$ python -q
>>> import numpy as np
>>> np.set_printoptions(precision=1, suppress=True, linewidth=120)
>>> E = np.load("dump.npy")
>>> E
array([[3, 0, 0, 0],
       [0, 0, 5, 0],
       [0, 0, 0, 1],
       [0, 5, 0, 0]])
>>> # 2 groups of indices that never mix
>>> x0 = np.array([1, 2, 3, 3])
>>> a = np.maximum(E @ x0, 0)
>>> np.maximum(E @ (3 * x0), 0)
array([ 9, 45,  9, 30])
>>> np.maximum(E @ x0, 0) - np.maximum(-E @ x0, 0)
array([ 3, 15,  3, 10])
>>> np.tanh(E @ x0)
array([1., 1., 1., 1.])
>>> E.T @ a
array([ 9, 50, 75,  3])
>>> proj = np.triu(np.array([[5, 5, 3, 3], [1, 5, 9, 6], [9, 4, 0, 4], [4, 0, 9, 3]]), 1) + np.eye(4)
>>> B = proj @ E @ np.linalg.inv(proj)
>>> round(np.linalg.det(B), 1)
np.float64(75.0)
>>> np.round(np.poly(B), 1) + 0
array([  1.,  -3.,   0., -25.,  75.])
>>> np.trace(B), np.trace(E)
(np.float64(3.0), np.int64(3))
>>> B
array([[   3.,    0.,   16.,  -70.],
       [   0.,   30., -265.,  889.],
       [   0.,   20., -180.,  601.],
       [   0.,    5.,  -45.,  150.]])
>>> (np.linalg.matrix_power((E != 0) + (E.T != 0) + np.eye(4), 4) > 0).astype(int)
array([[1, 0, 0, 0],
       [0, 1, 1, 1],
       [0, 1, 1, 1],
       [0, 1, 1, 1]])
>>> (E != 0).astype(int)
array([[1, 0, 0, 0],
       [0, 0, 1, 0],
       [0, 0, 0, 1],
       [0, 1, 0, 0]])
>>> round(float(np.linalg.norm(E, 2)), 1)
5.0
>>> round(np.linalg.norm(E[3] - E[1]), 1)
np.float64(7.1)
>>> np.round(np.linalg.norm(E) ** 2 / np.linalg.norm(E, 2) ** 2, 1)
np.float64(2.4)
>>> E[3] @ E[1]
np.int64(0)
>>> np.round(np.linalg.norm(E, 1), 1), round(np.linalg.norm(E, np.inf), 1)
(np.float64(5.0), np.float64(5.0))
>>> E @ E.T
array([[ 9,  0,  0,  0],
       [ 0, 25,  0,  0],
       [ 0,  0,  1,  0],
       [ 0,  0,  0, 25]])
>>> np.linalg.norm(E, axis=0)
array([3., 5., 5., 1.])
>>> np.linalg.pinv(E)
array([[0.3, 0. , 0. , 0. ],
       [0. , 0. , 0. , 0.2],
       [0. , 0.2, 0. , 0. ],
       [0. , 0. , 1. , 0. ]])
>>> X = np.load("case10.npy")
>>> X.round(1) + 0
array([[ -3.2,   0.7,  -1.2],
       [-10.4,  -2.2,  -8.4],
       [ -9.3,  -1.7,  -7.3],
       [  0.6,   2.3,   2.6],
       [ -4.9,   0. ,  -2.9],
       [ -5.4,  -0.2,  -3.4],
       [  8.3,   5.3,  10.3],
       [  6.3,   4.5,   8.3],
       [ -0.3,   1.9,   1.7],
       [  8. ,   5.2,  10. ],
       [ -1.1,   1.6,   0.9],
       [ -0.3,   1.9,   1.7]])
>>> # null space of dimension 1
>>> rng = np.random.default_rng(9255)
>>> B = X + rng.integers(-2, 3, (12, 2)) @ rng.integers(-2, 3, (2, 3))
>>> B.round(1) + 0
array([[ -6.2,   0.7,  -3.2],
       [-16.4,  -2.2, -12.4],
       [-10.3,  -2.7,  -7.3],
       [  5.6,   1.3,   6.6],
       [  1.1,   0. ,   1.1],
       [  0.6,  -0.2,   0.6],
       [  3.3,   6.3,   6.3],
       [ 12.3,   4.5,  12.3],
       [ -0.3,  -1.1,   3.7],
       [ 10. ,   7.2,  10. ],
       [ -0.1,  -0.4,   2.9],
       [ -3.3,   1.9,  -0.3]])
>>> B - X
array([[-3.,  0., -2.],
       [-6.,  0., -4.],
       [-1., -1.,  0.],
       [ 5., -1.,  4.],
       [ 6.,  0.,  4.],
       [ 6.,  0.,  4.],
       [-5.,  1., -4.],
       [ 6.,  0.,  4.],
       [ 0., -3.,  2.],
       [ 2.,  2.,  0.],
       [ 1., -2.,  2.],
       [-3.,  0., -2.]])
>>> np.abs(B - X).sum(axis=1)
array([ 5., 10.,  2., 10., 10., 10., 10., 10.,  5.,  4.,  5.,  5.])
>>> np.round(np.linalg.svd(B - X, compute_uv=False), 1) + 0
array([18.,  5.,  0.])
>>> cen = X - X.mean(axis=0)
>>> evecs = np.linalg.svd(cen)[2][:2]
>>> B = cen - cen @ evecs.T @ evecs
>>> np.round((cen @ evecs.T).std(axis=0), 1) + 0
array([8.7, 0. ])
>>> np.linalg.norm(B, axis=1).round(6).argmax()
np.int64(0)
>>> np.round(np.cov(cen @ evecs.T, rowvar=False), 1) + 0
array([[82.4,  0. ],
       [ 0. ,  0. ]])
>>> left, sig, vt = np.linalg.svd(E, full_matrices=False)
>>> (sig > 1e-8).sum()
np.int64(4)
>>> sig / sig[0]
array([1. , 1. , 0.6, 0.2])
>>> left.T @ E @ vt.T
array([[5., 0., 0., 0.],
       [0., 5., 0., 0.],
       [0., 0., 3., 0.],
       [0., 0., 0., 1.]])
>>> lab = X[:, 2] > np.median(X[:, 2])
>>> u = X[lab].mean(axis=0) - X[~lab].mean(axis=0)
>>> np.argsort(-np.abs(u).round(6), kind="stable")
array([0, 2, 1])
>>> (((X - X.mean(axis=0)) @ u > 0) == lab).mean()
np.float64(1.0)
>>> u
array([9.5, 3.8, 9.5])
>>> ((X - X.mean(axis=0)) @ u > 0).astype(int)
array([0, 0, 0, 1, 0, 0, 1, 1, 1, 1, 0, 1])
>>> J = np.load("sample19.npy")
>>> J
array([[-0.2,  1.3,  0.2],
       [ 0.2, -0.7, -2. ],
       [ 1.5, -0.2, -0.3]])
>>> round(np.linalg.det(J[::-1]), 1)
np.float64(3.6)
>>> round(np.einsum("ij,ji->", J, J), 1)
np.float64(2.5)
>>> round(np.linalg.det(J.T), 1)
np.float64(-3.6)
>>> proj = np.triu(np.array([[-2, 1, -3], [-3, -1, 2], [0, -1, 1]]), 1) + np.eye(3)
>>> B = proj @ J @ np.linalg.inv(proj)
>>> np.poly(B)
array([ 1. ,  1.2, -0.6,  3.6])
>>> round(float(np.trace(B)), 1), np.trace(J)
(-1.2, np.float64(-1.2))
>>> np.linalg.matrix_rank(B)
np.int64(3)
>>> round(float(np.linalg.det(B)), 1)
-3.6
>>> K = np.loadtxt("arr.csv", delimiter=",")
>>> K
array([[ 1.,  0.,  0.,  0.],
       [-2.,  1.,  0.,  0.],
       [-3.,  0.,  1.,  0.],
       [ 1.,  1.,  2.,  1.]])
>>> # triangular
>>> x0 = np.array([-2, 2, -3, 0])
>>> y = K @ x0
>>> y
array([-2.,  6.,  3., -6.])
>>> np.round(np.linalg.solve(K, y + K[:, 1]), 1) + 0
array([-2.,  3., -3.,  0.])
>>> np.round(np.linalg.solve(K, y), 1) + 0
array([-2.,  2., -3.,  0.])
>>> np.round(np.linalg.solve(K, 4 * y), 1) + 0
array([ -8.,   8., -12.,   0.])
>>> np.linalg.solve(K.T, K[3])
array([0., 0., 0., 1.])
>>> B = K / np.linalg.norm(K, axis=1, keepdims=True)
>>> cov = B @ B.T
>>> cov[0]
array([ 1. , -0.9, -0.9,  0.4])
>>> cov
array([[ 1. , -0.9, -0.9,  0.4],
       [-0.9,  1. ,  0.8, -0.2],
       [-0.9,  0.8,  1. , -0.1],
       [ 0.4, -0.2, -0.1,  1. ]])
>>> basis = np.array([[-2, -1, -2], [1, 3, 1]])
>>> F = np.repeat(basis, 26 // 2, axis=0)
>>> F = F + 0.1 * rng.normal(size=F.shape)
>>> F
array([[-2. , -0.8, -2.1],
       [-2. , -1. , -2.1],
       [-2. , -1.1, -2.1],
       [-2.1, -1. , -2.1],
       [-2. , -1. , -2.1],
       [-1.9, -1. , -1.9],
       [-2.1, -1.1, -2. ],
       [-2.2, -1. , -1.9],
       [-2.1, -1.2, -2.2],
       [-2. , -1. , -2.2],
       [-2.1, -1.2, -2. ],
       [-2.1, -1. , -1.9],
       [-2.1, -1. , -2.1],
       [ 1.2,  3.1,  0.9],
       [ 0.8,  3.1,  0.8],
       [ 1. ,  3. ,  0.9],
       [ 1.1,  2.9,  1. ],
       [ 1.1,  3. ,  0.9],
       [ 1. ,  3. ,  1. ],
       [ 1. ,  3. ,  0.9],
       [ 1. ,  2.9,  0.9],
       [ 1.1,  3.1,  1.1],
       [ 1.1,  2.9,  0.9],
       [ 1.1,  3.2,  1.1],
       [ 0.9,  3. ,  1. ],
       [ 0.9,  3.2,  0.9]])
>>> cen = (F - F.mean(axis=0)) / F.std(axis=0)
>>> cen.std(axis=0)
array([1., 1., 1.])
>>> coef = np.linalg.lstsq(np.delete(cen, 0, axis=1), cen[:, 0])[0]
>>> round(float(1 - np.var(cen[:, 0] - np.delete(cen, 0, axis=1) @ coef)), 1)
1.0
>>> np.abs(coef).argmax()
np.int64(0)
